% python3 -q
>>> import numpy as np
>>> import numpy.linalg as la
>>> np.set_printoptions(precision=3, suppress=True, linewidth=200)
>>> W0 = np.array([[0.0, 2.0, 1.0, -2.0],
...     [2.0, 2.0, 2.0, -5.0],
...     [0.0, 3.0, 2.0, -3.0],
...     [0.0, 0.0, 0.0, 2.0]])
>>> print(W0)
[[ 0.  2.  1. -2.]
 [ 2.  2.  2. -5.]
 [ 0.  3.  2. -3.]
 [ 0.  0.  0.  2.]]
>>> x = np.array([5, -4, -1, -3])
>>> target = W0 @ x
>>> coef, lr = np.zeros(4), 1 / la.norm(W0, 2) ** 2
>>> for i in range(10):
...     coef -= lr * W0.T @ (W0 @ coef - target)
...     if i % 2 == 0: print(i, round(la.norm(W0 @ coef - target), 3))
... 
0 13.974
2 12.079
4 10.446
6 9.037
8 7.823
>>> print(coef)
[ 2.199 -2.037 -0.418 -2.203]
>>> print(np.round(la.cond(W0), 3))
36.499
>>> B = np.array([[2]])
>>> basis = np.array([[-3, -8], [-5, 1]])
>>> X = np.block([[B, np.zeros((1, 2))], [np.zeros((2, 1)), basis]])
>>> print(X)
[[ 2.  0.  0.]
 [ 0. -3. -8.]
 [ 0. -5.  1.]]
>>> rng = np.random.default_rng(78450)
>>> lab = rng.permutation(3)
>>> print(lab)
[1 0 2]
>>> B = X[lab][:, lab]
>>> print(np.round(la.det(B), 3), np.round(la.det(X[lab]), 3))
-86.0 86.0
>>> print(B)
[[-3.  0. -8.]
 [ 0.  2.  0.]
 [-5.  0.  1.]]
>>> print(np.trace(B))
0.0
>>> B = np.array([[-1, 3, -1], [-3, 2, -3]])
>>> basis = np.kron(B, X)
>>> print(basis)
[[ -2.  -0.  -0.   6.   0.   0.  -2.  -0.  -0.]
 [ -0.   3.   8.   0.  -9. -24.  -0.   3.   8.]
 [ -0.   5.  -1.   0. -15.   3.  -0.   5.  -1.]
 [ -6.  -0.  -0.   4.   0.   0.  -6.  -0.  -0.]
 [ -0.   9.  24.   0.  -6. -16.  -0.   9.  24.]
 [ -0.  15.  -3.   0. -10.   2.  -0.  15.  -3.]]
>>> print(basis.shape)
(6, 9)
>>> print(round(float(la.det(X)), 3))
-86.0
>>> x = np.array([-2, -2, 1])
>>> h1 = np.maximum(X @ x, 0)
>>> print(np.tanh(X @ x))
[-0.999 -0.964  1.   ]
>>> print(h1)
[ 0.  0. 11.]
>>> print(X.T @ h1)
[  0. -55.  11.]
>>> print(np.flatnonzero(h1 > 1e-9))
[2]
>>> A = np.loadtxt("w.csv", delimiter=",")
>>> print(A)
[[ 0.5    0.     0.866]
 [ 0.     1.     0.   ]
 [-0.866  0.     0.5  ]]
>>> # 2 groups of indices that never mix
>>> print(np.sort(la.eigvals(A).real))
[0.5 0.5 1. ]
>>> print(A.sum(axis=1))
[ 1.366  1.    -0.366]
>>> np.zeros(3, 3)
Traceback (most recent call last):
  File "<python-input-38>", line 1, in <module>
    np.zeros(3, 3)
    ~~~~~~~~^^^^^^
TypeError: Cannot interpret '3' as a data type
>>> print(A - A[0])
[[ 0.     0.     0.   ]
 [-0.5    1.    -0.866]
 [-1.366  0.    -0.366]]
>>> print(np.count_nonzero(A))
5
>>> la.rank(A)
Traceback (most recent call last):
  File "<python-input-41>", line 1, in <module>
    la.rank(A)
    ^^^^^^^
AttributeError: module 'numpy.linalg' has no attribute 'rank'
>>> print(np.unravel_index(np.abs(A).argmax(), A.shape))
(np.int64(1), np.int64(1))
>>> A[:, 3]
Traceback (most recent call last):
  File "<python-input-43>", line 1, in <module>
    A[:, 3]
    ~^^^^^^
IndexError: index 3 is out of bounds for axis 1 with size 3
>>> B = np.array([[2, 2, 2], [2, 0, 2], [2, 1, 2]])
>>> print(B.T @ A.T)
[[ 2.732  2.    -0.732]
 [ 1.866  0.    -1.232]
 [ 2.732  2.    -0.732]]
>>> print(np.einsum("ik,kj->ji", A, B))
[[ 2.732  2.    -0.732]
 [ 1.866  0.    -1.232]
 [ 2.732  2.    -0.732]]
>>> print(np.vstack([A, B.T]).shape)
(6, 3)
>>> print(np.einsum("ik,kj->ij", A, B))
[[ 2.732  1.866  2.732]
 [ 2.     0.     2.   ]
 [-0.732 -1.232 -0.732]]
>>> print(A @ B)
[[ 2.732  1.866  2.732]
 [ 2.     0.     2.   ]
 [-0.732 -1.232 -0.732]]
>>> B = A / la.norm(A, axis=1, keepdims=True)
>>> C2 = B @ B.T
>>> print(np.degrees(np.arccos(np.clip(C2[1, 0], -1, 1))))
90.0
>>> print(np.argwhere(np.triu(np.abs(C2) > 0.95, 1)))
[]
>>> print(C2.round(3) + 0)
[[1. 0. 0.]
 [0. 1. 0.]
 [0. 0. 1.]]
>>> mat = np.load("arr.npy")
>>> print(mat)
[[ 4.  8.  4.]
 [ 0. -2. -2.]
 [ 0.  4.  4.]]
>>> # null space of dimension 1
>>> B = np.array([[1, 0, 9], [9, 7, 4], [8, 5, 1]])
>>> print(B.T @ mat.T)
[[108. -34.  68.]
 [ 76. -24.  48.]
 [ 72. -10.  20.]]
>>> print(la.matrix_rank(mat @ B))
2
>>> print(mat @ B)
[[108.  76.  72.]
 [-34. -24. -10.]
 [ 68.  48.  20.]]
>>> print(la.matrix_rank(np.vstack([mat, B.T])))
3
>>> print([round(float(x), 3) for x in la.svd(mat, compute_uv=False)[:3]])
[11.337, 2.733, 0.0]
>>> U, sv, vt = la.svd(mat)
>>> vecs = vt[:(sv > 1e-8).sum()]
>>> x = mat[0] + 5 * mat[1] + rng.integers(2) * np.eye(3)[1]
>>> print(x)
[ 4. -1. -6.]
>>> print(np.diag(vecs.T @ vecs))
[0.667 0.667 0.667]
>>> print(np.allclose(vecs.T @ vecs @ x, x))
False
>>> print(np.round(la.norm(x - vecs.T @ vecs @ x), 3))
0.577
>>> print(vecs.T @ vecs)
[[ 0.667  0.333 -0.333]
 [ 0.333  0.667  0.333]
 [-0.333  0.333  0.667]]
>>> hat = np.triu(np.array([[4, 7, 7], [6, 4, 3], [8, 8, 1]]), 1) + np.eye(3)
>>> B = hat @ mat @ la.inv(hat)
>>> print(la.matrix_rank(B))
2
>>> print(np.round(la.det(B), 3))
0.0
>>> print(np.round(np.poly(B), 3) + 0)
[ 1. -6.  8.  0.]
>>> print(np.trace(B), np.trace(mat))
6.0 6.0
>>> data = np.load("sample14.npy")
>>> print(data)
[[3 3 3]
 [3 6 6]
 [3 6 9]]
>>> # symmetric, so the eigenvalues are real
>>> print(np.allclose(data, data.T))
True
>>> print(data @ data)
[[ 27  45  54]
 [ 45  81  99]
 [ 54  99 126]]
>>> print(round(float(np.abs(la.eigvals(data)).max()), 3))
15.147
>>> data.inv()
Traceback (most recent call last):
  File "<python-input-84>", line 1, in <module>
    data.inv()
    ^^^^^^^^
AttributeError: 'numpy.ndarray' object has no attribute 'inv'
>>> print(np.trace(data))
18
>>> assert data == data.T
Traceback (most recent call last):
  File "<python-input-86>", line 1, in <module>
    assert data == data.T
           ^^^^^^^^^^^^^^
ValueError: The truth value of an array with more than one element is ambiguous. Use a.any() or a.all()
>>> evals, vecs = la.eig(data)
>>> print(evals)
[15.147  1.929  0.924]
>>> print(np.sort(la.eigvals(data.T)))
[ 0.924  1.929 15.147]
>>> print(np.sort(la.eigvals(la.inv(data))))
[0.066 0.518 1.082]
>>> print(np.sort(la.eigvals(data @ data)))
[  0.854   3.722 229.424]
>>> evals, vecs = la.eigh(data)
>>> x = np.array([1, 2, -2])
>>> print(vecs * np.sqrt(evals) @ vecs.T)
[[1.509 0.671 0.522]
 [0.671 2.031 1.194]
 [0.522 1.194 2.702]]
>>> print(vecs * np.abs(evals) @ vecs.T)
[[3. 3. 3.]
 [3. 6. 6.]
 [3. 6. 9.]]
>>> print((np.sign(vecs[:, -1].round(6)) == np.sign(vecs[0, -1].round(6))).astype(int))
[1 1 1]
>>> print(round(x @ data @ x / (x @ x), 3), round(evals[0], 3), np.round(evals[-1], 3))
1.667 0.924 15.147
>>> U, sv, vt = la.svd(mat)
>>> print(sv.round(3) + 0)
[11.337  2.733  0.   ]
>>> B = U[:, :2] @ np.diag(sv[:2]) @ vt[:2]
>>> print(la.matrix_rank(mat, rtol=0.05))
2
>>> print(np.round(np.abs(mat - B).max(), 3))
0.0
>>> x = np.ones(3)
>>> for _ in range(4):
...     x = data @ x
...     x /= la.norm(x)
...     print(round(x @ data @ x, 3))
... 
15.129
15.146
15.147
15.147
>>> print(x)
[0.328 0.591 0.737]
>>> arr = np.loadtxt("mat.csv", delimiter=",")
>>> print(arr)
[[ 0.  0.  0.  0.  0.]
 [ 0.  0.  0.  0.  3.]
 [-1.  0.  5.  0.  0.]
 [ 0.  4. -5. -2.  0.]
 [ 0.  0.  0.  0.  0.]]
>>> # rows and columns are dependent
>>> print(np.argsort(-la.norm(arr, axis=0).round(6), kind="stable")[:3])
[2 1 4]
>>> print(la.matrix_rank(arr, rtol=0.1))
3
>>> print(la.cond(arr) > 100)
True
>>> print(np.allclose(arr[:-1].T @ la.lstsq(arr[:-1].T, arr[-1])[0], arr[-1]))
True
>>> print(np.abs(np.diag(la.qr(arr)[1])) > 1e-9)
[ True  True False False False]
>>> print(round(float(np.trace(la.pinv(arr) @ arr)), 3))
3.0
>>> lab = rng.permutation(5)
>>> print(lab)
[0 1 4 2 3]
>>> B = arr[lab][:, lab]
>>> print(np.trace(B))
3.0
>>> print(np.sort(np.abs(la.eigvals(B))))
[0. 0. 0. 2. 5.]
>>> hat = np.triu(np.array([[1, -2, 3, -3, 0],
...     [2, -1, 2, -2, 3],
...     [-2, -3, 0, 0, 3],
...     [1, 1, -3, 2, 1],
...     [-3, 1, -1, 3, 0]]), 1) + np.eye(5)
>>> B = hat @ arr @ la.inv(hat)
>>> print(hat @ arr - arr @ hat)
[[ -3. -12.  30.   6.  -6.]
 [ -2.  -8.  20.   4.   0.]
 [  0.  -2.   3.  -3. -15.]
 [  0.   0.  -8.   8.   5.]
 [  0.   0.   0.   0.   0.]]
>>> print(la.matrix_rank(B))
3
>>> print(np.trace(B), np.trace(arr))
3.0 3.0
>>> r = la.matrix_rank(arr)
>>> print(r)
3
>>> null = la.svd(arr)[2][r:].T
>>> print(np.allclose(arr @ null, 0))
True
>>> print(la.matrix_rank(arr.T @ arr), la.matrix_rank(arr @ arr.T))
3 3
>>> print([int(la.matrix_rank(arr[:, :j + 1])) for j in range(5)])
[1, 2, 2, 2, 3]
>>> m1 = np.array([[2, 1, -1], [2, -2, 2], [-2, -3, 0]])
>>> print(m1)
[[ 2  1 -1]
 [ 2 -2  2]
 [-2 -3  0]]
>>> print(np.round(la.norm(m1[0] - m1[2]), 3))
5.745
>>> print(la.norm(m1, axis=0))
[3.464 3.742 2.236]
>>> print(la.norm(m1, axis=1))
[2.449 3.464 3.606]
>>> print(round(la.norm(m1, 2), 3))
4.222
>>> print(np.round(la.norm(m1) ** 2 / la.norm(m1, 2) ** 2, 3))
1.739
>>> Q = m1.astype(float).copy()
>>> for j in range(3):
...     Q[:, j] -= Q[:, :j] @ (Q[:, :j].T @ Q[:, j])
...     Q[:, j] /= la.norm(Q[:, j])
... 
>>> print(Q)
[[ 0.577  0.094 -0.811]
 [ 0.577 -0.749  0.324]
 [-0.577 -0.656 -0.487]]
>>> print(np.round(Q.T @ Q, 3) + 0)
[[1. 0. 0.]
 [0. 1. 0.]
 [0. 0. 1.]]
>>> lab = rng.permutation(3)
>>> print(lab)
[1 0 2]
>>> B = Q[lab][:, lab]
>>> print(B)
[[-0.749  0.577  0.324]
 [ 0.094  0.577 -0.811]
 [-0.656 -0.577 -0.487]]
>>> print(np.unravel_index(np.abs(m1).argmax(), m1.shape))
(np.int64(2), np.int64(1))
>>> print(np.diff(m1, axis=0))
[[ 0 -3  3]
 [-4 -1 -2]]
>>> print(np.abs(m1).max())
3
>>> print(m1.sum(axis=0))
[ 2 -4  1]
>>> print(np.count_nonzero(m1))
8
>>> B = np.array([[2, 0]])
>>> J = np.block([[np.zeros((1, 1)), B], [B.T, np.zeros((2, 2))]])
>>> print(J)
[[0. 2. 0.]
 [2. 0. 0.]
 [0. 0. 0.]]
>>> print(np.abs(np.diag(la.qr(J)[1])) > 1e-9)
[ True  True False]
>>> try:
...     la.inv(J)
... except la.LinAlgError as e:
...     print("failed:", e)
... 
failed: Singular matrix
>>> print(J @ la.pinv(J) @ J)
[[0. 2. 0.]
 [2. 0. 0.]
 [0. 0. 0.]]
>>> print(round(float(np.trace(la.pinv(J) @ J)), 3))
2.0
>>> evals, vecs = la.eigh(J)
>>> print(np.unique(evals.round(6) + 0, return_counts=True)[1])
[1 1 1]
>>> print(np.abs(vecs[:, -1]))
[0.707 0.707 0.   ]
>>> print(la.svd(J, compute_uv=False))
[2. 2. 0.]
>>> print((evals > 1e-8).sum(), (evals < -1e-8).sum())
1 1
>>> print(la.eigvalsh(J @ J))
[0. 4. 4.]
>>> print(np.abs(vecs[:, -1]).round(6).argmax())
0
>>> print(np.round(vecs.T @ vecs, 3) + 0)
[[1. 0. 0.]
 [0. 1. 0.]
 [0. 0. 1.]]
>>> print(np.round(vecs @ np.diag(evals) @ vecs.T, 3) + 0)
[[0. 2. 0.]
 [2. 0. 0.]
 [0. 0. 0.]]
>>> print(la.eigvalsh(J + 2 * np.eye(3)))
[0. 2. 4.]
>>> W1 = np.array([[-1, -2, -1, 1, 1], [-1, -2, -1, 2, -2], [1, -1, 2, 0, -1]])
>>> coef = np.array([-1, 0, 1, 1, 3])
>>> H = np.maximum(J @ W1 + coef, 0)
>>> print(la.matrix_rank(H))
3
>>> basis = np.array([[3, 1, 1], [2, 2, 2], [-2, -1, 3], [2, 3, -3], [-3, -1, 3]])
>>> print((H @ basis).round(6).argmax(axis=1))
[1 2 2]
>>> print(H @ basis)
[[ 10.  15. -15.]
 [ -9.   4.   6.]
 [ -9.  -1.   9.]]
>>> print(np.sort(la.eigvals(J).real))
[-2.  0.  2.]
>>> print((la.matrix_power((J != 0) + (J.T != 0) + np.eye(3), 3) > 0).astype(int))
[[1 1 0]
 [1 1 0]
 [0 0 1]]
